In [1]: import numpy as np

In [2]: from numpy import linalg as LA

In [3]: np.set_printoptions(precision=2, suppress=True, linewidth=120, sign=" ")

In [4]: t = np.deg2rad(30)

In [5]: X = np.eye(6)

In [6]: X[np.ix_([3, 0], [3, 0])] = [[np.cos(t), -np.sin(t)], [np.sin(t), np.cos(t)]]

In [7]: print(X)
[[ 0.87  0.    0.    0.5   0.    0.  ]
 [ 0.    1.    0.    0.    0.    0.  ]
 [ 0.    0.    1.    0.    0.    0.  ]
 [-0.5   0.    0.    0.87  0.    0.  ]
 [ 0.    0.    0.    0.    1.    0.  ]
 [ 0.    0.    0.    0.    0.    1.  ]]

In [8]: print((X != 0).astype(int))
[[ 1  0  0  1  0  0]
 [ 0  1  0  0  0  0]
 [ 0  0  1  0  0  0]
 [ 1  0  0  1  0  0]
 [ 0  0  0  0  1  0]
 [ 0  0  0  0  0  1]]

In [9]: print(X[:, 5] @ X[:, 2])
0.0

In [10]: B = np.array([[2, 1], [3, 0], [0, 0], [1, 2], [1, 1], [0, 2]])

In [11]: print(X @ B)
[[ 2.23  1.87]
 [ 3.    0.  ]
 [ 0.    0.  ]
 [-0.13  1.23]
 [ 1.    1.  ]
 [ 0.    2.  ]]

In [12]: print(B.T @ X.T)
[[ 2.23  3.    0.   -0.13  1.    0.  ]
 [ 1.87  0.    0.    1.23  1.    2.  ]]

In [13]: print(np.allclose(X @ X.T, X.T @ X))
True

In [14]: print(LA.matrix_power(X, 4))
[[-0.5   0.    0.    0.87  0.    0.  ]
 [ 0.    1.    0.    0.    0.    0.  ]
 [ 0.    0.    1.    0.    0.    0.  ]
 [-0.87  0.    0.   -0.5   0.    0.  ]
 [ 0.    0.    0.    0.    1.    0.  ]
 [ 0.    0.    0.    0.    0.    1.  ]]

In [15]: print((X - X.T) / 2)
[[ 0.   0.   0.   0.5  0.   0. ]
 [ 0.   0.   0.   0.   0.   0. ]
 [ 0.   0.   0.   0.   0.   0. ]
 [-0.5  0.   0.   0.   0.   0. ]
 [ 0.   0.   0.   0.   0.   0. ]
 [ 0.   0.   0.   0.   0.   0. ]]

In [16]: print(np.allclose(X, X.T))
False

In [17]: X.inv()
AttributeError: 'numpy.ndarray' object has no attribute 'inv'


In [18]: print(np.sort(np.abs(LA.eigvals(X))))
[ 1.  1.  1.  1.  1.  1.]

In [19]: print(np.round(np.abs(LA.eigvals(X)).max(), 2))
1.0

In [20]: F = np.load("arr.npy")

In [21]: print(F)
[[  1  -2   5   1]
 [ -2   1 -10  -2]
 [  0   0 -10  -2]]

In [22]: x0 = np.array([2, -9, 6, 8, 0, 2])

In [23]: print(round(LA.norm(x0), 2), round(float(LA.norm(X @ x0)), 2))
13.75 13.75

In [24]: print(LA.inv(X))
[[ 0.87  0.    0.   -0.5   0.    0.  ]
 [ 0.    1.    0.    0.    0.    0.  ]
 [ 0.    0.    1.    0.    0.    0.  ]
 [ 0.5   0.    0.    0.87  0.    0.  ]
 [ 0.    0.    0.    0.    1.    0.  ]
 [ 0.    0.    0.    0.    0.    1.  ]]

In [25]: u, g = F[0], F[2]

In [26]: print(u @ g)
-52

In [27]: print(u @ u)
31

In [28]: pr = (u @ g) / (u @ u) * u

In [29]: print(g - pr)
[ 1.68 -3.35 -1.61 -0.32]

In [30]: print(np.round(LA.norm(u + g) ** 2 + LA.norm(u - g) ** 2, 2))
270.0

In [31]: T = np.stack([F, 3 * F, F[::-1]])

In [32]: print(np.einsum("bij,cij->bc", T, T))
[[  244   732     5]
 [  732  2196    15]
 [    5    15   244]]

In [33]: print(LA.matrix_rank(T))
[ 3  3  3]

In [34]: u = np.array([0, -1])

In [35]: print(np.polyval(u, F[0]))
[-1 -1 -1 -1]

In [36]: print(np.array([np.convolve(row, u, "same") for row in F]))
[[ 0 -1  2 -5]
 [ 0  2 -1 10]
 [ 0  0  0 10]]

In [37]: arr = np.loadtxt("m.csv", delimiter=",")

In [38]: print(arr)
[[ 0.97 -0.1  -0.03 -0.03 -0.23]
 [-0.1   0.7  -0.1  -0.1  -0.69]
 [-0.03 -0.1   0.97 -0.03 -0.23]
 [-0.03 -0.1  -0.03  0.97 -0.23]
 [-0.23 -0.69 -0.23 -0.23 -0.61]]

In [39]: B = np.inv(arr)
AttributeError: module 'numpy' has no attribute 'inv'


In [40]: B = LA.inv(arr)

In [41]: print(round(LA.det(arr) * LA.det(B), 2))
1.0

In [42]: print(np.round(arr @ B, 2) + 0)
[[ 1.  0.  0.  0.  0.]
 [ 0.  1.  0.  0.  0.]
 [ 0.  0.  1.  0.  0.]
 [ 0.  0.  0.  1.  0.]
 [ 0.  0.  0.  0.  1.]]

In [43]: print(B)
[[ 0.97 -0.1  -0.03 -0.03 -0.23]
 [-0.1   0.7  -0.1  -0.1  -0.69]
 [-0.03 -0.1   0.97 -0.03 -0.23]
 [-0.03 -0.1  -0.03  0.97 -0.23]
 [-0.23 -0.69 -0.23 -0.23 -0.61]]

In [44]: print(np.allclose(B, arr.T))
True

In [45]: print((np.abs(B) > 1e-9).astype(int))
[[ 1  1  1  1  1]
 [ 1  1  1  1  1]
 [ 1  1  1  1  1]
 [ 1  1  1  1  1]
 [ 1  1  1  1  1]]

In [46]: evals, evecs = LA.eigh(arr)

In [47]: print(evals)
[-1.  1.  1.  1.  1.]

In [48]: print(np.unique(evals.round(6) + 0, return_counts=True)[1])
[ 1  4]

In [49]: print(arr.sum(axis=0))
[ 0.57 -0.28  0.57  0.57 -1.98]

In [50]: print(LA.svd(arr, compute_uv=False))
[ 1.  1.  1.  1.  1.]

In [51]: LA.rank(arr)
AttributeError: module 'numpy.linalg' has no attribute 'rank'


In [52]: np.zeros(5, 5)
TypeError: Cannot interpret '5' as a data type


In [53]: print(round(LA.norm(arr), 2))
2.24

In [54]: x0 = np.array([-1, -1, -2, -1, 1])

In [55]: print(np.einsum("ij,j->i", arr, x0))
[-1. -1. -2. -1.  1.]

In [56]: print(arr @ x0)
[-1. -1. -2. -1.  1.]

In [57]: print(arr @ np.eye(5)[4])
[-0.23 -0.69 -0.23 -0.23 -0.61]

In [58]: print(LA.norm(arr @ x0) <= LA.norm(arr, 2) * LA.norm(x0) + 1e-9)
True

In [59]: cov = arr.T @ arr

In [60]: print(np.diag(cov))
[ 1.  1.  1.  1.  1.]

In [61]: print(np.allclose(cov, cov.T))
True

In [62]: print(cov.round(2) + 0)
[[ 1.  0.  0.  0.  0.]
 [ 0.  1.  0.  0.  0.]
 [ 0.  0.  1.  0.  0.]
 [ 0.  0.  0.  1.  0.]
 [ 0.  0.  0.  0.  1.]]

In [63]: print((arr @ arr.T).shape)
(5, 5)
